>>> import numpy as np
>>> import numpy.linalg as la
>>> np.set_printoptions(precision=1, suppress=True, linewidth=140, legacy="1.25")
>>> J = np.load("data.npy")
>>> J
array([[44, -1, -5,  2,  9, -7],
       [-6, 37,  6, -7,  0,  9],
       [-3, -3, -1,  7,  8,  3],
       [ 6,  5, -9, 44,  6, -5],
       [-1,  6, -4,  8, 66,  3],
       [ 4,  6,  3, -5,  5, 13]])
>>> B = la.inv(J)
>>> B.round(1) + 0
array([[ 0.1,  0.1,  0.3,  0. ,  0. , -0.1],
       [ 0. ,  0. , -0.4,  0.1,  0. ,  0.1],
       [ 0.7,  0.8,  4.8, -0.7, -0.5, -1.5],
       [ 0.1,  0.1,  0.8, -0.1, -0.1, -0.3],
       [ 0. ,  0. ,  0.3,  0. ,  0. , -0.1],
       [-0.1, -0.2, -0.8,  0.1,  0.1,  0.3]])
>>> np.round(la.cond(J), 1)
378.0
>>> round(float(la.det(J) * la.det(B)), 1)
1.0
>>> np.round(J @ B, 1) + 0
array([[1., 0., 0., 0., 0., 0.],
       [0., 1., 0., 0., 0., 0.],
       [0., 0., 1., 0., 0., 0.],
       [0., 0., 0., 1., 0., 0.],
       [0., 0., 0., 0., 1., 0.],
       [0., 0., 0., 0., 0., 1.]])
>>> (np.abs(B) > 1e-9).astype(int)
array([[1, 1, 1, 1, 1, 1],
       [1, 1, 1, 1, 1, 1],
       [1, 1, 1, 1, 1, 1],
       [1, 1, 1, 1, 1, 1],
       [1, 1, 1, 1, 1, 1],
       [1, 1, 1, 1, 1, 1]])
>>> np.round(la.inv(B), 1) + 0
array([[44., -1., -5.,  2.,  9., -7.],
       [-6., 37.,  6., -7.,  0.,  9.],
       [-3., -3., -1.,  7.,  8.,  3.],
       [ 6.,  5., -9., 44.,  6., -5.],
       [-1.,  6., -4.,  8., 66.,  3.],
       [ 4.,  6.,  3., -5.,  5., 13.]])
>>> np.allclose(B, J.T)
False
